$ python -q
>>> import numpy as np
>>> np.set_printoptions(suppress=True, linewidth=160)
>>> A = np.loadtxt("block4.csv", delimiter=",")
>>> A
array([[  0., -10.,   0.,  12.],
       [ -5.,  -5.,   6.,   6.],
       [  0., -16.,   0.,  -4.],
       [ -8.,  -8.,  -2.,  -2.]])
>>> round(np.linalg.det(A[::-1]), 1)
np.float64(13456.0)
>>> print(np.round(np.linalg.eigvals(A).sum().real, 1))
-7.0
>>> np.einsum("ij,ji->", A, A)
np.float64(-335.0)
>>> np.round(np.linalg.det(A.T), 1)
np.float64(13456.0)
>>> print(np.round(np.linalg.eigvals(A), 1))
[-7. +13.5j -7. -13.5j  3.5 +6.8j  3.5 -6.8j]
>>> x = np.array([2, -2, 1, -2])
>>> y = A @ x
>>> print(y)
[-4. -6. 40.  2.]
>>> np.round(np.linalg.solve(A, A[:, 1]), 1)
array([-0.,  1.,  0.,  0.])
>>> np.round(np.linalg.solve(A, y), 1)
array([ 2., -2.,  1., -2.])
>>> out = np.array([[0, 3, 2, 3, 0, 3, 0, 3, 3, 3, 2, 3],
...     [3, 1, 0, 2, 2, 3, 2, 0, 1, 1, 1, 1],
...     [2, 3, 1, 1, 1, 1, 0, 3, 3, 2, 0, 0],
...     [3, 0, 2, 2, 1, 1, 3, 1, 0, 0, 2, 3],
...     [2, 1, 1, 0, 1, 3, 2, 0, 1, 3, 3, 3],
...     [1, 0, 3, 3, 2, 1, 1, 3, 3, 1, 2, 0],
...     [3, 1, 2, 2, 0, 0, 3, 0, 3, 0, 1, 2],
...     [3, 3, 1, 1, 2, 2, 1, 0, 1, 0, 1, 2],
...     [1, 2, 3, 3, 2, 0, 2, 3, 2, 0, 1, 1],
...     [0, 2, 1, 1, 0, 3, 2, 0, 2, 3, 2, 2],
...     [0, 0, 0, 2, 0, 0, 3, 3, 3, 1, 1, 2],
...     [3, 1, 2, 0, 2, 0, 3, 0, 3, 0, 3, 1]])
>>> F = np.tril(out)
>>> F
array([[0, 0, 0, 0, 0, 0, 0, 0, 0, 0, 0, 0],
       [3, 1, 0, 0, 0, 0, 0, 0, 0, 0, 0, 0],
       [2, 3, 1, 0, 0, 0, 0, 0, 0, 0, 0, 0],
       [3, 0, 2, 2, 0, 0, 0, 0, 0, 0, 0, 0],
       [2, 1, 1, 0, 1, 0, 0, 0, 0, 0, 0, 0],
       [1, 0, 3, 3, 2, 1, 0, 0, 0, 0, 0, 0],
       [3, 1, 2, 2, 0, 0, 3, 0, 0, 0, 0, 0],
       [3, 3, 1, 1, 2, 2, 1, 0, 0, 0, 0, 0],
       [1, 2, 3, 3, 2, 0, 2, 3, 2, 0, 0, 0],
       [0, 2, 1, 1, 0, 3, 2, 0, 2, 3, 0, 0],
       [0, 0, 0, 2, 0, 0, 3, 3, 3, 1, 1, 0],
       [3, 1, 2, 0, 2, 0, 3, 0, 3, 0, 3, 1]])
>>> np.round(F @ np.linalg.pinv(F) @ F, 1) + 0
array([[0., 0., 0., 0., 0., 0., 0., 0., 0., 0., 0., 0.],
       [3., 1., 0., 0., 0., 0., 0., 0., 0., 0., 0., 0.],
       [2., 3., 1., 0., 0., 0., 0., 0., 0., 0., 0., 0.],
       [3., 0., 2., 2., 0., 0., 0., 0., 0., 0., 0., 0.],
       [2., 1., 1., 0., 1., 0., 0., 0., 0., 0., 0., 0.],
       [1., 0., 3., 3., 2., 1., 0., 0., 0., 0., 0., 0.],
       [3., 1., 2., 2., 0., 0., 3., 0., 0., 0., 0., 0.],
       [3., 3., 1., 1., 2., 2., 1., 0., 0., 0., 0., 0.],
       [1., 2., 3., 3., 2., 0., 2., 3., 2., 0., 0., 0.],
       [0., 2., 1., 1., 0., 3., 2., 0., 2., 3., 0., 0.],
       [0., 0., 0., 2., 0., 0., 3., 3., 3., 1., 1., 0.],
       [3., 1., 2., 0., 2., 0., 3., 0., 3., 0., 3., 1.]])
>>> round(float(np.trace(np.linalg.pinv(F) @ F)), 1)
11.0
>>> print(np.abs(np.diag(np.linalg.qr(F)[1])) > 1e-9)
[ True  True  True  True  True  True  True  True  True  True  True False]
>>> np.linalg.cond(F) > 100
np.True_
>>> np.linalg.matrix_rank(F, rtol=0.1)
np.int64(8)
>>> def softmax(z):
...     e = np.exp(z - z.max(axis=-1, keepdims=True))
...     return e / e.sum(axis=-1, keepdims=True)
... 
>>> np.round(softmax(10 * F[7]), 1) + 0
array([0.5, 0.5, 0. , 0. , 0. , 0. , 0. , 0. , 0. , 0. , 0. , 0. ])
>>> print(np.round(softmax(F[7] + 3), 1) + 0)
[0.3 0.3 0.  0.  0.1 0.1 0.  0.  0.  0.  0.  0. ]
>>> print(np.round(softmax(F[7]), 1) + 0)
[0.3 0.3 0.  0.  0.1 0.1 0.  0.  0.  0.  0.  0. ]
>>> S = F @ F.T / np.sqrt(12)
>>> np.round(softmax(S), 1) + 0
array([[0.1, 0.1, 0.1, 0.1, 0.1, 0.1, 0.1, 0.1, 0.1, 0.1, 0.1, 0.1],
       [0. , 0.1, 0.1, 0.1, 0.1, 0. , 0.1, 0.2, 0. , 0. , 0. , 0.1],
       [0. , 0. , 0.2, 0. , 0. , 0. , 0.1, 0.4, 0.1, 0. , 0. , 0.1],
       [0. , 0. , 0. , 0.2, 0. , 0.1, 0.2, 0.1, 0.1, 0. , 0. , 0.1],
       [0. , 0.1, 0.1, 0.1, 0.1, 0.1, 0.1, 0.2, 0.1, 0. , 0. , 0.2],
       [0. , 0. , 0. , 0. , 0. , 0.5, 0. , 0. , 0.4, 0. , 0. , 0. ],
       [0. , 0. , 0. , 0. , 0. , 0. , 0.5, 0.1, 0.2, 0. , 0. , 0.2],
       [0. , 0. , 0. , 0. , 0. , 0. , 0. , 0.7, 0.1, 0. , 0. , 0.1],
       [0. , 0. , 0. , 0. , 0. , 0. , 0. , 0. , 1. , 0. , 0. , 0. ],
       [0. , 0. , 0. , 0. , 0. , 0. , 0. , 0. , 0. , 0.9, 0. , 0. ],
       [0. , 0. , 0. , 0. , 0. , 0. , 0. , 0. , 0.1, 0. , 0.8, 0. ],
       [0. , 0. , 0. , 0. , 0. , 0. , 0. , 0. , 0. , 0. , 0. , 1. ]])
>>> softmax(S).round(6).argmax(axis=1)
array([ 0,  7,  7,  3,  7,  5,  6,  7,  8,  9, 10, 11])
>>> np.round(softmax(S + np.triu(np.full(S.shape, -np.inf), 1)), 1) + 0
array([[1. , 0. , 0. , 0. , 0. , 0. , 0. , 0. , 0. , 0. , 0. , 0. ],
       [0.1, 0.9, 0. , 0. , 0. , 0. , 0. , 0. , 0. , 0. , 0. , 0. ],
       [0. , 0.2, 0.8, 0. , 0. , 0. , 0. , 0. , 0. , 0. , 0. , 0. ],
       [0. , 0.1, 0.1, 0.8, 0. , 0. , 0. , 0. , 0. , 0. , 0. , 0. ],
       [0. , 0.2, 0.3, 0.3, 0.2, 0. , 0. , 0. , 0. , 0. , 0. , 0. ],
       [0. , 0. , 0. , 0.1, 0. , 0.9, 0. , 0. , 0. , 0. , 0. , 0. ],
       [0. , 0. , 0. , 0.1, 0. , 0. , 0.9, 0. , 0. , 0. , 0. , 0. ],
       [0. , 0. , 0. , 0. , 0. , 0. , 0. , 0.9, 0. , 0. , 0. , 0. ],
       [0. , 0. , 0. , 0. , 0. , 0. , 0. , 0. , 1. , 0. , 0. , 0. ],
       [0. , 0. , 0. , 0. , 0. , 0. , 0. , 0. , 0. , 1. , 0. , 0. ],
       [0. , 0. , 0. , 0. , 0. , 0. , 0. , 0. , 0.1, 0. , 0.8, 0. ],
       [0. , 0. , 0. , 0. , 0. , 0. , 0. , 0. , 0. , 0. , 0. , 1. ]])
